% ipython --no-banner

In [1]: import numpy as np

In [2]: np.set_printoptions(precision=3, suppress=True, linewidth=140)

In [3]: J = np.loadtxt("w.csv", delimiter=",")

In [4]: print(J)
[[-0.51   0.393  0.681  0.306 -0.165]
 [-0.34  -0.564 -0.273  0.686 -0.145]
 [-0.17  -0.068 -0.133 -0.383 -0.896]
 [-0.624 -0.422  0.106 -0.537  0.365]
 [-0.454  0.587 -0.658  0.023  0.129]]

In [5]: W = np.array([[3, 2], [3, 3], [1, 2], [0, 3], [1, 2]])

In [6]: beta = np.array([-2, -6])

In [7]: hid = np.maximum(J @ W + beta, 0)

In [8]: print((hid > 0).mean(axis=0))
[0. 0.]

In [9]: basis = np.array([[3, 3, 2], [2, 0, 1]])

In [10]: print((hid @ basis).round(6).argmax(axis=1))
[0 0 0 0 0]

In [11]: print(W @ basis)
[[13  9  8]
 [15  9  9]
 [ 7  3  4]
 [ 6  0  3]
 [ 7  3  4]]

In [12]: print(hid @ basis)
[[0. 0. 0.]
 [0. 0. 0.]
 [0. 0. 0.]
 [0. 0. 0.]
 [0. 0. 0.]]

In [13]: Q = J.astype(float).copy()

In [14]: for j in range(5):
    ...:     Q[:, j] -= Q[:, :j] @ (Q[:, :j].T @ Q[:, j])
    ...:     Q[:, j] /= np.linalg.norm(Q[:, j])
    ...: 

In [15]: print(Q)
[[-0.51   0.393  0.681  0.306 -0.165]
 [-0.34  -0.564 -0.273  0.686 -0.145]
 [-0.17  -0.068 -0.133 -0.383 -0.896]
 [-0.624 -0.422  0.106 -0.537  0.365]
 [-0.454  0.587 -0.658  0.023  0.129]]

In [16]: rng = np.random.default_rng(6888)

In [17]: other = J + rng.integers(-2, 3, (5, 1)) @ rng.integers(-2, 3, (1, 5))

In [18]: print(other)
[[-0.51   2.393  0.681 -3.694 -0.165]
 [-0.34  -0.564 -0.273  0.686 -0.145]
 [-0.17  -1.068 -0.133  1.617 -0.896]
 [-0.624 -1.422  0.106  1.463  0.365]
 [-0.454  1.587 -0.658 -1.977  0.129]]

In [19]: print(np.linalg.matrix_rank(other - J, tol=1e-8))
1

In [20]: print(np.abs(other - J).sum(axis=1))
[6. 0. 3. 3. 3.]

In [21]: print(np.round(np.linalg.svd(other - J, compute_uv=False), 3) + 0)
[5.916 0.    0.    0.    0.   ]

In [22]: x = np.array([-4, 2, 5, -5, 5])

In [23]: print(np.linalg.inv(J))
[[-0.51  -0.34  -0.17  -0.624 -0.454]
 [ 0.393 -0.564 -0.068 -0.422  0.587]
 [ 0.681 -0.273 -0.133  0.106 -0.658]
 [ 0.306  0.686 -0.383 -0.537  0.023]
 [-0.165 -0.145 -0.896  0.365  0.129]]

In [24]: print([p for p in range(1, 25) if np.allclose(np.linalg.matrix_power(J, p), np.eye(5))])
[]

In [25]: x = np.array([-9, -5, 7, -4, 4])

In [26]: target = J @ x

In [27]: beta, lr = np.zeros(5), 1 / np.linalg.norm(J, 2) ** 2

In [28]: for i in range(200):
    ...:     beta -= lr * J.T @ (J @ beta - target)
    ...:     if i % 50 == 0: print(i, round(np.linalg.norm(J @ beta - target), 3))
    ...: 
0 0.0
50 0.0
100 0.0
150 0.0

In [29]: print(beta)
[-9. -5.  7. -4.  4.]

In [30]: Q, _ = np.linalg.qr(np.array([[2.0, 2.3, 0.8, 0.5, -0.2, -0.9],
    ...:     [-0.3, -1.1, 0.2, 0.4, -1.7, -1.2],
    ...:     [-0.3, 0.9, 0.9, -0.3, 0.5, -0.5],
    ...:     [0.4, 0.1, -0.6, 1.6, -1.8, -1.2],
    ...:     [-0.4, -0.7, -0.3, -1.0, 0.5, 0.5],
    ...:     [0.5, -1.4, -1.3, 0.0, -0.8, 0.3]]))

In [31]: vecs, _ = np.linalg.qr(np.array([[0.4, 1.6, 0.6], [-0.3, 1.2, -0.4], [-2.5, -0.5, 1.0]]))

In [32]: sv = 5 * 0.7 ** np.arange(3)

In [33]: feats = Q[:, :3] * sv @ vecs[:3]

In [34]: print(feats)
[[ 0.167  3.071 -3.54 ]
 [-2.196  0.333  0.954]
 [-0.281 -1.594 -0.914]
 [ 1.26   0.889 -0.066]
 [-0.124 -0.389  0.959]
 [ 0.156  2.578  1.351]]

In [35]: r0, r1 = feats[3], feats[0]

In [36]: print(round(float(r0 @ r1), 3))
3.173

In [37]: p = (r0 @ r1) / (r0 @ r0) * r0

In [38]: print(round(float(np.linalg.norm(r0 + r1) ** 2 + np.linalg.norm(r0 - r1) ** 2), 3))
48.741

In [39]: print(r1 - p)
[-1.511  1.887 -3.452]

In [40]: print(np.linalg.matrix_rank(np.outer(r0, r1)))
1

In [41]: print(round(float((r1 - p) @ r0), 3))
0.0

In [42]: A = np.load("test19.npy")

In [43]: print(A)
[[ 4  3 -2  0 -3]
 [ 3  3  1  2  5]
 [ 2 -2  0  3  2]
 [ 4 -1  3 -1  5]
 [ 3 -3 -4  1 -3]]

In [44]: z = rng.permutation(5)

In [45]: other = A[:, z] * rng.choice([-1, 1], 5)

In [46]: print(other)
[[-2 -4  3  0 -3]
 [ 1 -3  3  2  5]
 [ 0 -2 -2  3  2]
 [ 3 -4 -1 -1  5]
 [-4 -3 -3  1 -3]]

In [47]: U, _, VT = np.linalg.svd(A.T @ other)

In [48]: print(z)
[2 0 1 3 4]

In [49]: print(np.round(U @ VT, 3) + 0)
[[ 0. -1.  0.  0.  0.]
 [ 0.  0.  1.  0.  0.]
 [ 1.  0.  0.  0.  0.]
 [ 0.  0.  0.  1.  0.]
 [ 0.  0.  0.  0.  1.]]

In [50]: blk = np.stack([A, 4 * A, A[::-1]])

In [51]: print(np.linalg.norm(blk, axis=(1, 2)))
[14.248 56.991 14.248]

In [52]: print(np.linalg.matrix_rank(blk))
[5 5 5]

In [53]: print(np.einsum("bij,cij->bc", blk, blk))
[[ 203  812  131]
 [ 812 3248  524]
 [ 131  524  203]]

In [54]: print(blk.sum(axis=0))
[[ 23  12 -14   1 -18]
 [ 19  14   8   9  30]
 [ 12 -12   0  18  12]
 [ 23  -2  16  -3  30]
 [ 19 -12 -22   5 -18]]

In [55]: print(np.linalg.matrix_rank(blk.reshape(3, -1)))
2

In [56]: print((blk @ A.T).shape)
(3, 5, 5)

In [57]: Q, vecs = np.linalg.qr(A[:, :3])[0], np.linalg.qr(A[:, 3:])[0]

In [58]: sv = np.linalg.svd(Q.T @ vecs, compute_uv=False)

In [59]: print(np.degrees(np.arccos(sv.clip(0, 1))))
[15.455 64.769]

In [60]: print((sv > 0.9).sum())
1

In [61]: print(round(float(np.linalg.norm(Q @ Q.T - vecs @ vecs.T, 2)), 3))
1.0

In [62]: print(round(float(np.linalg.norm(A[2] - A[0])), 3))
8.185

In [63]: print(np.round(np.linalg.norm(A, 2), 3))
10.011

In [64]: x = np.array([3, 0, 2, 1, 1])

In [65]: target = A @ x

In [66]: print(target)
[ 5 18 11 22 -1]

In [67]: print(np.round(np.linalg.solve(A, -3 * target), 3) + 0)
[-9.  0. -6. -3. -3.]

In [68]: print(np.round(np.linalg.solve(A.T, A[1]), 3) + 0)
[0. 1. 0. 0. 0.]

In [69]: print(np.round(np.linalg.solve(A, A[:, 3]), 3) + 0)
[0. 0. 0. 1. 0.]

In [70]: print(np.round(np.linalg.solve(A, target), 3) + 0)
[3. 0. 2. 1. 1.]

In [71]: print(np.round(np.linalg.solve(A, target + A[:, 4]), 3) + 0)
[3. 0. 2. 1. 2.]

In [72]: E = np.load("run4.npy")

In [73]: print(E)
[[-8 -6  8 -5]
 [ 6 -4 -4  3]
 [-8 -6  8 -5]
 [-1 -8 -2  8]]

In [74]: print([round(float(x), 3) for x in np.linalg.svd(E, compute_uv=False)[:3]])
[20.236, 12.618, 4.394]

In [75]: print(round(np.linalg.norm(E, 2) / np.linalg.norm(E), 3))
0.834

In [76]: other = np.array([[3], [1], [1], [3]])

In [77]: basis = np.array([[2, 1]])

In [78]: mat = other @ basis + 0.1 * rng.normal(size=(4, 2))

In [79]: print(mat)
[[5.764 2.975]
 [2.021 0.993]
 [2.236 0.914]
 [6.039 3.075]]

In [80]: x = np.array([1, 2])

In [81]: target = mat @ x

In [82]: print(target)
[11.715  4.007  4.065 12.189]

In [83]: print(np.linalg.solve(mat.T @ mat, mat.T @ target))
[1. 2.]

In [84]: print(np.round(np.linalg.pinv(mat) @ mat, 3) + 0)
[[1. 0.]
 [0. 1.]]

In [85]: target = target + 0.05 * rng.normal(size=4)

In [86]: print(target)
[11.742  3.941  4.041 12.181]

In [87]: beta, *_ = np.linalg.lstsq(mat, target)

In [88]: print(beta.round())
[1. 2.]

In [89]: U, sv, VT = np.linalg.svd(mat)

In [90]: print(np.argmax(sv[:-1] / (sv[1:] + 1e-6)) + 1)
1

In [91]: other = U[:, :1] @ np.diag(sv[:1]) @ VT[:1]

In [92]: print(round(float(np.linalg.norm(mat - other, 2)), 3), round(float(sv[1]), 3))
0.203 0.203

In [93]: print(other)
[[5.79  2.924]
 [2.01  1.015]
 [2.149 1.086]
 [6.049 3.056]]

In [94]: print(round(float(np.linalg.norm(mat - other) / np.linalg.norm(mat)), 3))
0.02

In [95]: print(np.round(np.abs(np.linalg.eigvals(A)).max(), 3))
6.802

In [96]: print((A + A.T) / 2)
[[ 4.   3.   0.   2.   0. ]
 [ 3.   3.  -0.5  0.5  1. ]
 [ 0.  -0.5  0.   3.  -1. ]
 [ 2.   0.5  3.  -1.   3. ]
 [ 0.   1.  -1.   3.  -3. ]]

In [97]: print(np.sort(np.abs(np.linalg.eigvals(A))))
[1.341 5.084 6.038 6.038 6.802]

In [98]: print((A - A.T) / 2)
[[ 0.   0.  -2.  -2.  -3. ]
 [ 0.   0.   1.5  1.5  4. ]
 [ 2.  -1.5  0.   0.   3. ]
 [ 2.  -1.5  0.   0.   2. ]
 [ 3.  -4.  -3.  -2.   0. ]]

In [99]: print(np.linalg.matrix_power(A, 4))
[[1678  472 -385  122   98]
 [ 496 1634   58   25   58]
 [-354  677  436  -54  449]
 [ -86  680  -45  789  586]
 [ 256 -456  224  302  932]]

In [100]: print(np.allclose(A, A.T))
False

In [101]: m1 = np.array([[2.05, 2.0, 0.0, 1.0, 0.0],
     ...:     [0.0, 2.05, 2.0, 1.0, 1.0],
     ...:     [0.0, 0.0, 1.05, 1.0, 0.0],
     ...:     [1.0, 2.0, 2.0, 2.05, 2.0],
     ...:     [2.0, 2.0, 0.0, 1.0, 0.05]])

In [102]: blk = np.stack([m1, 4 * m1, m1[::-1]])

In [103]: print(np.linalg.det(blk))
[  -0.291 -298.323   -0.291]

In [104]: print(np.linalg.norm(blk, axis=(1, 2)))
[ 6.907 27.63   6.907]

In [105]: print(np.linalg.matrix_rank(blk.reshape(3, -1)))
2

In [106]: print(np.einsum("bij,cij->bc", blk, blk))
[[ 47.713 190.85   44.602]
 [190.85  763.4   178.41 ]
 [ 44.602 178.41   47.713]]

In [107]: def softmax(z):
     ...:     e = np.exp(z - z.max(axis=-1, keepdims=True))
     ...:     return e / e.sum(axis=-1, keepdims=True)
     ...: 

In [108]: print(np.round(softmax(10 * m1[0]), 3) + 0)
[0.622 0.378 0.    0.    0.   ]

In [109]: att = m1 @ m1.T / np.sqrt(5)

In [110]: print(softmax(att + np.triu(np.full(att.shape, -np.inf), 1)))
[[1.    0.    0.    0.    0.   ]
 [0.093 0.907 0.    0.    0.   ]
 [0.192 0.492 0.315 0.    0.   ]
 [0.015 0.093 0.003 0.889 0.   ]
 [0.356 0.061 0.01  0.233 0.341]]
